>>> import numpy as np
>>> from numpy import linalg as LA
>>> np.set_printoptions(suppress=True, linewidth=100)
>>> E = np.array([[2, 4, 0, 0], [0, 6, 0, 0], [3, 6, 2, 4], [0, 9, 0, 6]])
>>> rng = np.random.default_rng(660)
>>> labels = rng.permutation(4)
>>> labels
array([2, 3, 0, 1])
>>> M2 = E[labels][:, labels]
>>> M2
array([[2, 4, 3, 6],
       [0, 6, 0, 9],
       [0, 0, 2, 4],
       [0, 0, 0, 6]])
>>> np.allclose(M2, E)
False
>>> round(float(LA.det(M2)), 2), round(LA.det(E[labels]), 2)
(144.0, np.float64(144.0))
>>> np.diag(M2)
array([2, 6, 2, 6])
>>> np.trace(M2)
np.int64(16)
>>> np.round(np.sort(np.abs(LA.eigvals(M2))), 2)
array([2., 2., 6., 6.])
>>> np.round(np.sort(np.abs(LA.eigvals(M2))), 2)
array([2., 2., 6., 6.])
>>> LA.matrix_power(M2, 4)
array([[  16, 1280,   96, 7680],
       [   0, 1296,    0, 7776],
       [   0,    0,   16, 1280],
       [   0,    0,    0, 1296]])
>>> round(float(LA.det(M2)), 2)
144.0
>>> print(np.allclose(M2, M2.T))
False
>>> (M2 + M2.T) / 2
array([[2. , 2. , 1.5, 3. ],
       [2. , 6. , 0. , 4.5],
       [1.5, 0. , 2. , 2. ],
       [3. , 4.5, 2. , 6. ]])
>>> np.trace(M2)
np.int64(16)
>>> M2 = E + rng.integers(-2, 3, (4, 1)) @ rng.integers(-2, 3, (1, 4))
>>> M2
array([[2, 6, 0, 4],
       [0, 7, 0, 2],
       [3, 6, 2, 4],
       [0, 7, 0, 2]])
>>> np.round(LA.svd(M2 - E, compute_uv=False), 2) + 0
array([6.71, 0.  , 0.  , 0.  ])
>>> print(np.abs(M2 - E).sum(axis=1))
[6 3 0 6]
>>> LA.matrix_rank(M2 - E, tol=1e-8)
np.int64(1)
>>> print(M2 - E)
[[ 0  2  0  4]
 [ 0  1  0  2]
 [ 0  0  0  0]
 [ 0 -2  0 -4]]
